>>> import numpy as np
>>> import numpy.linalg as la
>>> np.set_printoptions(precision=2, suppress=True, linewidth=120)
>>> Y = np.array([[1, 1], [1, -1]])
>>> rng = np.random.default_rng(44864)
>>> X = np.kron(Y, np.kron(Y, Y))[rng.permutation(8)][:3]
>>> print(X)
[[ 1  1 -1 -1 -1 -1  1  1]
 [ 1  1 -1 -1  1  1 -1 -1]
 [ 1  1  1  1  1  1  1  1]]
>>> Y = X / np.sqrt((X ** 2).mean(axis=1, keepdims=True))
>>> la.matrix_rank(Y) == la.matrix_rank(X)
np.True_
>>> G = X.T @ X
>>> print((X @ X.T).shape)
(3, 3)
>>> np.allclose(G, G.T)
True
>>> print(la.svd(X, compute_uv=False) ** 2)
[8. 8. 8.]
>>> np.trace(G), (X ** 2).sum()
(np.int64(24), np.int64(24))
>>> x0 = np.array([1, 2, 1, 0, 0, 3, 2, 3])
>>> h = np.maximum(X @ x0, 0)
>>> np.tanh(X @ x0)
array([1., 0., 1.])
>>> print(np.maximum(X @ x0, 0) - np.maximum(-X @ x0, 0))
[ 4  0 12]
>>> print(X * (h > 1e-9)[:, None])
[[ 1  1 -1 -1 -1 -1  1  1]
 [ 0  0  0  0  0  0  0  0]
 [ 1  1  1  1  1  1  1  1]]
>>> X.T @ h
array([16, 16,  8,  8,  8,  8, 16, 16])
>>> r0 = np.array([6, -8, 4])
>>> np.array([np.convolve(row, r0, "same") for row in X])
array([[ -2, -10,   6,  -2,  -2,  10,  -6,  -4],
       [ -2, -10,   6,  10,  -6, -10,   6,   4],
       [ -2,   2,   2,   2,   2,   2,   2,  -4]])
>>> np.polyval(r0, X[2])
array([2, 2, 2, 2, 2, 2, 2, 2])
>>> print(np.correlate(X[2], X[1], "full"))
[-1 -2 -1  0 -1 -2 -1  0  1  2  1  0  1  2  1]
>>> np.convolve(X[2], r0)
array([ 6, -2,  2,  2,  2,  2,  2,  2, -4,  4])
>>> K = np.array([[3, -5, -3, 7, 7, 5, -4],
...     [-3, 9, -7, -6, -2, 4, -5],
...     [-2, -6, 8, -3, 4, -3, -7],
...     [2, 0, 7, -9, -2, -5, 9],
...     [-3, 4, -5, 8, 5, 9, 1],
...     [0, 8, -5, -9, 4, 6, 2],
...     [-2, 4, 9, -1, 4, 1, 4]])
>>> O, vecs = la.qr(K[:, :5])[0], la.qr(K[:, 5:])[0]
>>> sig = la.svd(O.T @ vecs, compute_uv=False)
>>> np.degrees(np.arccos(sig.clip(0, 1)))
array([ 2.63, 29.76])
>>> sig
array([1.  , 0.87])
>>> round(la.norm(O @ O.T - vecs @ vecs.T, 2), 2)
np.float64(1.0)
>>> r0, g = K[0], K[3]
>>> r0 @ r0
np.int64(182)
>>> r0 @ g
np.int64(-153)
>>> p = (r0 @ g) / (r0 @ r0) * r0
>>> la.matrix_rank(np.outer(r0, g))
np.int64(1)
>>> round(la.norm(r0 + g) ** 2 + la.norm(r0 - g) ** 2, 2)
np.float64(852.0)
>>> round((g - p) @ r0, 2)
np.float64(0.0)
>>> p
array([-2.52,  4.2 ,  2.52, -5.88, -5.88, -4.2 ,  3.36])
>>> g - p
array([ 4.52, -4.2 ,  4.48, -3.12,  3.88, -0.8 ,  5.64])
>>> np.outer(r0, g)
array([[  6,   0,  21, -27,  -6, -15,  27],
       [-10,   0, -35,  45,  10,  25, -45],
       [ -6,   0, -21,  27,   6,  15, -27],
       [ 14,   0,  49, -63, -14, -35,  63],
       [ 14,   0,  49, -63, -14, -35,  63],
       [ 10,   0,  35, -45, -10, -25,  45],
       [ -8,   0, -28,  36,   8,  20, -36]])
>>> Y = K / np.sqrt((K ** 2).mean(axis=1, keepdims=True))
>>> Y[4]
array([-0.53,  0.71, -0.89,  1.42,  0.89,  1.6 ,  0.18])
>>> la.norm(Y, axis=1)
array([2.65, 2.65, 2.65, 2.65, 2.65, 2.65, 2.65])
>>> la.matrix_rank(Y) == la.matrix_rank(K)
np.True_
>>> th = np.radians(30)
>>> r_ = np.eye(7)
>>> r_[2, 2] = r_[5, 5] = np.cos(th)
>>> r_[2, 5], r_[5, 2] = -np.sin(th), np.sin(th)
>>> r_
array([[ 1.  ,  0.  ,  0.  ,  0.  ,  0.  ,  0.  ,  0.  ],
       [ 0.  ,  1.  ,  0.  ,  0.  ,  0.  ,  0.  ,  0.  ],
       [ 0.  ,  0.  ,  0.87,  0.  ,  0.  , -0.5 ,  0.  ],
       [ 0.  ,  0.  ,  0.  ,  1.  ,  0.  ,  0.  ,  0.  ],
       [ 0.  ,  0.  ,  0.  ,  0.  ,  1.  ,  0.  ,  0.  ],
       [ 0.  ,  0.  ,  0.5 ,  0.  ,  0.  ,  0.87,  0.  ],
       [ 0.  ,  0.  ,  0.  ,  0.  ,  0.  ,  0.  ,  1.  ]])
>>> Y = K @ r_.T
>>> np.abs(Y - K).max(axis=0)
array([0.  , 0.  , 3.83, 0.  , 0.  , 4.4 , 0.  ])
>>> np.round(la.det(r_), 2), round(float(np.trace(r_)), 2)
(np.float64(1.0), 6.73)
>>> print(np.round(r_.T @ r_, 2) + 0)
[[1. 0. 0. 0. 0. 0. 0.]
 [0. 1. 0. 0. 0. 0. 0.]
 [0. 0. 1. 0. 0. 0. 0.]
 [0. 0. 0. 1. 0. 0. 0.]
 [0. 0. 0. 0. 1. 0. 0.]
 [0. 0. 0. 0. 0. 1. 0.]
 [0. 0. 0. 0. 0. 0. 1.]]
>>> print(np.round(r_ @ r_.T, 2) + 0)
[[1. 0. 0. 0. 0. 0. 0.]
 [0. 1. 0. 0. 0. 0. 0.]
 [0. 0. 1. 0. 0. 0. 0.]
 [0. 0. 0. 1. 0. 0. 0.]
 [0. 0. 0. 0. 1. 0. 0.]
 [0. 0. 0. 0. 0. 1. 0.]
 [0. 0. 0. 0. 0. 0. 1.]]
>>> la.pinv(r_)
array([[ 1.  ,  0.  ,  0.  ,  0.  ,  0.  ,  0.  ,  0.  ],
       [ 0.  ,  1.  ,  0.  ,  0.  ,  0.  ,  0.  ,  0.  ],
       [ 0.  ,  0.  ,  0.87,  0.  ,  0.  ,  0.5 ,  0.  ],
       [ 0.  ,  0.  ,  0.  ,  1.  ,  0.  ,  0.  ,  0.  ],
       [ 0.  ,  0.  ,  0.  ,  0.  ,  1.  ,  0.  ,  0.  ],
       [ 0.  ,  0.  , -0.5 ,  0.  ,  0.  ,  0.87,  0.  ],
       [ 0.  ,  0.  ,  0.  ,  0.  ,  0.  ,  0.  ,  1.  ]])
>>> th = rng.uniform(0, 2 * np.pi, 25)
>>> O, _ = la.qr(np.array([[-1.0, 0.1],
...     [-0.2, 0.7],
...     [0.1, -0.8],
...     [-0.2, -0.7],
...     [-0.8, -0.4],
...     [-0.5, -0.8],
...     [0.3, 1.5]]))
>>> M = 3 * np.c_[np.cos(th), np.sin(th)] @ O.T
>>> M
array([[ 0.74,  1.14, -1.23, -0.9 , -0.11, -0.87,  2.01],
       [ 0.6 ,  1.11, -1.21, -0.93, -0.22, -0.93,  2.04],
       [ 0.12, -0.88,  1.04,  0.98,  0.73,  1.18, -2.06],
       [ 0.93, -0.5 ,  0.7 ,  0.91,  1.23,  1.32, -1.82],
       [ 1.15, -0.37,  0.58,  0.87,  1.35,  1.33, -1.7 ],
       [ 0.92, -0.5 ,  0.71,  0.91,  1.22,  1.32, -1.82],
       [-2.24, -0.74,  0.56, -0.14, -1.59, -0.76,  0.02],
       [-1.63,  0.04, -0.26, -0.71, -1.56, -1.27,  1.31],
       [-1.93, -0.24,  0.02, -0.55, -1.65, -1.15,  0.92],
       [-2.23, -0.69,  0.51, -0.19, -1.61, -0.81,  0.12],
       [ 0.03, -0.91,  1.06,  0.98,  0.67,  1.16, -2.07],
       [ 2.25,  0.84, -0.68,  0.04,  1.53,  0.64,  0.2 ],
       [ 1.59,  1.23, -1.22, -0.65,  0.63, -0.35,  1.58],
       [-1.86, -1.2 ,  1.15,  0.5 , -0.91,  0.1 , -1.3 ],
       [-2.23, -0.93,  0.78,  0.06, -1.45, -0.52, -0.41],
       [-1.95, -0.25,  0.03, -0.54, -1.66, -1.15,  0.9 ],
       [ 0.94, -0.49,  0.7 ,  0.91,  1.23,  1.32, -1.82],
       [ 1.71,  1.23, -1.2 , -0.59,  0.74, -0.25,  1.48],
       [ 2.18,  0.57, -0.37,  0.3 ,  1.65,  0.93, -0.36],
       [-2.25, -0.86,  0.7 , -0.02, -1.51, -0.62, -0.24],
       [-1.43,  0.19, -0.41, -0.79, -1.48, -1.31,  1.5 ],
       [-0.31,  0.8 , -0.97, -0.97, -0.86, -1.23,  2.03],
       [ 1.82,  1.21, -1.16, -0.53,  0.86, -0.14,  1.35],
       [-0.55, -1.09,  1.2 ,  0.93,  0.26,  0.96, -2.05],
       [ 0.62,  1.11, -1.21, -0.92, -0.2 , -0.93,  2.04]])
>>> Uu, sig, Vt = la.svd(M)
>>> vecs = Vt[:(sig > 1e-8).sum()]
>>> x0 = M[1] + -1 * M[16] + rng.integers(2) * np.eye(7)[3]
>>> x0
array([-0.34,  1.6 , -1.91, -1.84, -1.45, -2.26,  3.86])
>>> np.diag(vecs.T @ vecs)
array([0.56, 0.17, 0.18, 0.11, 0.31, 0.2 , 0.48])
>>> print(np.allclose(vecs.T @ vecs @ x0, x0))
True
>>> vecs.T @ vecs
array([[ 0.56,  0.21, -0.16,  0.01,  0.38,  0.16,  0.04],
       [ 0.21,  0.17, -0.17, -0.09,  0.07, -0.06,  0.23],
       [-0.16, -0.17,  0.18,  0.11, -0.04,  0.09, -0.26],
       [ 0.01, -0.09,  0.11,  0.11,  0.08,  0.13, -0.22],
       [ 0.38,  0.07, -0.04,  0.08,  0.31,  0.2 , -0.12],
       [ 0.16, -0.06,  0.09,  0.13,  0.2 ,  0.2 , -0.25],
       [ 0.04,  0.23, -0.26, -0.22, -0.12, -0.25,  0.48]])
>>> np.round(la.norm(x0 - vecs.T @ vecs @ x0), 2)
np.float64(0.0)
>>> W2 = M[[6, 8]].astype(float)
>>> for _ in range(6):
...     labels = la.norm(M[:, None] - W2, axis=-1).argmin(axis=1)
...     W2 = np.array([M[labels == j].mean(axis=0) for j in range(2)])
... 
>>> labels
array([1, 1, 0, 0, 0, 0, 0, 1, 1, 0, 0, 1, 1, 0, 0, 1, 0, 1, 1, 0, 1, 1, 1, 0, 1])
>>> np.abs(W2[1] - W2[0]).argmax()
np.int64(6)
>>> G = np.cov(M, rowvar=False)
>>> np.argwhere(np.triu(np.abs(np.corrcoef(M.T)) > 0.8, 1))
array([[0, 4],
       [1, 2],
       [2, 3],
       [2, 6],
       [3, 5],
       [3, 6],
       [4, 5],
       [5, 6]])
>>> round(float(np.corrcoef(M[:, 3], M[:, 5])[0, 1]), 2)
0.91
>>> M.std(axis=0)
array([1.54, 0.84, 0.87, 0.71, 1.18, 0.98, 1.5 ])
>>> G.shape
(7, 7)
>>> np.argsort(-M.std(axis=0).round(6), kind="stable")
array([0, 6, 4, 5, 2, 1, 3])
>>> G
array([[ 2.48,  0.83, -0.64,  0.14,  1.75,  0.82,  0.01],
       [ 0.83,  0.74, -0.75, -0.44,  0.26, -0.3 ,  1.04],
       [-0.64, -0.75,  0.79,  0.53, -0.07,  0.46, -1.21],
       [ 0.14, -0.44,  0.53,  0.53,  0.44,  0.66, -1.1 ],
       [ 1.75,  0.26, -0.07,  0.44,  1.46,  0.99, -0.73],
       [ 0.82, -0.3 ,  0.46,  0.66,  0.99,  0.99, -1.3 ],
       [ 0.01,  1.04, -1.21, -1.1 , -0.73, -1.3 ,  2.34]])
>>> np.median(M, axis=0)
array([ 0.12, -0.25,  0.03, -0.14, -0.11, -0.35,  0.12])
>>> evals, vecs = la.eigh(G)
>>> np.round(vecs.T @ G @ vecs, 2) + 0
array([[0.  , 0.  , 0.  , 0.  , 0.  , 0.  , 0.  ],
       [0.  , 0.  , 0.  , 0.  , 0.  , 0.  , 0.  ],
       [0.  , 0.  , 0.  , 0.  , 0.  , 0.  , 0.  ],
       [0.  , 0.  , 0.  , 0.  , 0.  , 0.  , 0.  ],
       [0.  , 0.  , 0.  , 0.  , 0.  , 0.  , 0.  ],
       [0.  , 0.  , 0.  , 0.  , 0.  , 4.25, 0.  ],
       [0.  , 0.  , 0.  , 0.  , 0.  , 0.  , 5.08]])
>>> print(np.unique(evals.round(6) + 0, return_counts=True)[1])
[5 1 1]
>>> print(vecs @ np.diag(evals) @ vecs.T)
[[ 2.48  0.83 -0.64  0.14  1.75  0.82  0.01]
 [ 0.83  0.74 -0.75 -0.44  0.26 -0.3   1.04]
 [-0.64 -0.75  0.79  0.53 -0.07  0.46 -1.21]
 [ 0.14 -0.44  0.53  0.53  0.44  0.66 -1.1 ]
 [ 1.75  0.26 -0.07  0.44  1.46  0.99 -0.73]
 [ 0.82 -0.3   0.46  0.66  0.99  0.99 -1.3 ]
 [ 0.01  1.04 -1.21 -1.1  -0.73 -1.3   2.34]]
>>> print(np.round(la.svd(G, compute_uv=False), 2) + 0)
[5.08 4.25 0.   0.   0.   0.   0.  ]
>>> print(np.round(la.eigvalsh(G @ G), 2) + 0)
[ 0.    0.    0.    0.    0.   18.05 25.85]
